$ python -q
>>> import numpy as np
>>> from numpy import linalg as LA
>>> np.set_printoptions(suppress=True, linewidth=100)
>>> tidy = lambda a: np.round(a, 3) + 0
>>> J = np.load("layer7.npy")
>>> J
array([[ -4,   0,   0,   0,  -8,  -8,   0,   0,   0],
       [ -3,   0,   0,   0,  -6,  -6,   0,   0,   0],
       [ -9,   0,   0,   0, -18, -18,   0,   0,   0],
       [ -4,   0,   0,   0,  -8,  -8,   0,   0,   0],
       [ -1,   0,   0,   0,  -2,  -2,   0,   0,   0],
       [  8,   0,   0,   0,  16,  16,   0,   0,   0],
       [  0,   0,   0,   0,   0,   0,   0,   0,   0],
       [  6,   0,   0,   0,  12,  12,   0,   0,   0],
       [  0,   0,   0,   0,   0,   0,   0,   0,   0],
       [ -4,   0,   0,   0,  -8,  -8,   0,   0,   0]])
>>> U, sv, VT = LA.svd(J, full_matrices=False)
>>> np.cumsum(sv ** 2) / np.sum(sv ** 2)
array([1., 1., 1., 1., 1., 1., 1., 1., 1.])
>>> tidy(sv / sv[0])
array([1., 0., 0., 0., 0., 0., 0., 0., 0.])
>>> np.allclose(U * sv @ VT, J)
True
>>> U, sv, VT = LA.svd(J)
>>> np.argmax(sv[:-1] / (sv[1:] + 1e-6)) + 1
np.int64(1)
>>> out = U[:, :1] @ np.diag(sv[:1]) @ VT[:1]
>>> tidy(np.abs(J - out).max())
np.float64(0.0)
>>> LA.matrix_rank(J, rtol=0.05)
np.int64(1)
>>> LA.matrix_rank(out)
np.int64(1)
>>> x0 = np.array([-4, 0, -7, 3, 1, -1, 0, 5, -1])
>>> h1 = np.maximum(J @ x0, 0)
>>> J.T @ h1
array([ -556,     0,     0,     0, -1112, -1112,     0,     0,     0])
>>> np.flatnonzero(h1 > 1e-9)
array([0, 1, 2, 3, 4, 9])
>>> np.maximum(J @ x0, 0) - np.maximum(-J @ x0, 0)
array([ 16,  12,  36,  16,   4, -32,   0, -24,   0,  16])
>>> tidy(np.tanh(J @ x0))
array([ 1.   ,  1.   ,  1.   ,  1.   ,  0.999, -1.   ,  0.   , -1.   ,  0.   ,  1.   ])
>>> h1
array([16, 12, 36, 16,  4,  0,  0,  0,  0, 16])
>>> rng = np.random.default_rng(5440)
>>> out = J + rng.integers(-2, 3, (10, 1)) @ rng.integers(-2, 3, (1, 9))
>>> out
array([[ -3,   2,  -1,   1,  -9,  -7,   0,  -1,   1],
       [ -5,  -4,   2,  -2,  -4,  -8,   0,   2,  -2],
       [-11,  -4,   2,  -2, -16, -20,   0,   2,  -2],
       [ -3,   2,  -1,   1,  -9,  -7,   0,  -1,   1],
       [ -2,  -2,   1,  -1,  -1,  -3,   0,   1,  -1],
       [ 10,   4,  -2,   2,  14,  18,   0,  -2,   2],
       [  1,   2,  -1,   1,  -1,   1,   0,  -1,   1],
       [  8,   4,  -2,   2,  10,  14,   0,  -2,   2],
       [  2,   4,  -2,   2,  -2,   2,   0,  -2,   2],
       [ -2,   4,  -2,   2, -10,  -6,   0,  -2,   2]])
>>> out - J
array([[ 1,  2, -1,  1, -1,  1,  0, -1,  1],
       [-2, -4,  2, -2,  2, -2,  0,  2, -2],
       [-2, -4,  2, -2,  2, -2,  0,  2, -2],
       [ 1,  2, -1,  1, -1,  1,  0, -1,  1],
       [-1, -2,  1, -1,  1, -1,  0,  1, -1],
       [ 2,  4, -2,  2, -2,  2,  0, -2,  2],
       [ 1,  2, -1,  1, -1,  1,  0, -1,  1],
       [ 2,  4, -2,  2, -2,  2,  0, -2,  2],
       [ 2,  4, -2,  2, -2,  2,  0, -2,  2],
       [ 2,  4, -2,  2, -2,  2,  0, -2,  2]])
>>> tidy(LA.svd(out - J, compute_uv=False))
array([17.55,  0.  ,  0.  ,  0.  ,  0.  ,  0.  ,  0.  ,  0.  ,  0.  ])
>>> np.abs(out - J).sum(axis=1)
array([ 9, 18, 18,  9,  9, 18,  9, 18, 18, 18])
